$ python3 -q
>>> import numpy as np
>>> np.set_printoptions(precision=2, suppress=True, linewidth=200, legacy="1.25")
>>> X = np.loadtxt("out14.csv", delimiter=",")
>>> X
array([[-3.99, -2.64,  1.44],
       [-4.06, -2.87,  0.53],
       [ 4.04,  2.77, -0.99],
       [-2.28, -0.77,  4.39],
       [-0.31,  0.79,  4.93],
       [ 1.08, -0.21, -4.88],
       [-2.22, -2.41, -3.78],
       [-4.06, -2.85,  0.65],
       [ 1.09, -0.2 , -4.88],
       [-3.77, -3.03, -1.27],
       [-3.37, -2.94, -2.25],
       [-3.96, -3.01, -0.5 ],
       [-3.85, -2.4 ,  2.11],
       [-0.88, -1.6 , -4.65],
       [-3.26, -2.9 , -2.44]])
>>> # rows and columns are dependent
>>> cen = X - X.mean(axis=0)
>>> vecs = np.linalg.svd(cen)[2][:2]
>>> out = cen - cen @ vecs.T @ vecs
>>> np.round(np.cov(cen @ vecs.T, rowvar=False), 2) + 0
array([[11.41,  0.  ],
       [ 0.  ,  7.71]])
>>> (cen @ vecs.T).std(axis=0)
array([3.26, 2.68])
>>> np.round(out.std(axis=0), 2) + 0
array([0., 0., 0.])
>>> W0 = np.load("dump.npy")
>>> W0
array([[ -9.59,  -6.49,  -2.98, -12.04],
       [  0.07,  -0.83,   2.98,   0.41],
       [  3.37,  -3.61,  -3.31,  -4.13],
       [ -4.8 ,  -8.44,   1.1 ,   7.81],
       [  7.85,  -0.15,   6.96,  -7.67],
       [  3.69,   3.93,  -4.21,   3.61],
       [ -3.69,  -3.58,  -2.38,   0.75],
       [ -8.92,   2.58,  -4.06,  -3.96],
       [ -3.27,   3.53,   1.52,   9.84],
       [ -2.67,  -3.27,   2.7 ,  -1.4 ],
       [  1.35,  -6.3 ,  -2.07,  -3.95],
       [-16.99,  -7.85,  -6.24, -10.96],
       [  5.14, -13.14,   1.05, -10.8 ],
       [  1.89,   8.39,  -3.96,   0.25]])
>>> cent = W0[[1, 4]].astype(float)
>>> for _ in range(6):
...     z = np.linalg.norm(W0[:, None] - cent, axis=-1).argmin(axis=1)
...     cent = np.array([W0[z == j].mean(axis=0) for j in range(2)])
... 
>>> z
array([0, 0, 0, 0, 1, 0, 0, 0, 0, 0, 0, 0, 1, 0])
>>> cent[1] - cent[0]
array([ 9.79, -4.82,  5.75, -8.09])
>>> np.abs(cent[1] - cent[0]).argmax()
0
>>> cent
array([[-3.3 , -1.83, -1.74, -1.15],
       [ 6.49, -6.65,  4.  , -9.23]])
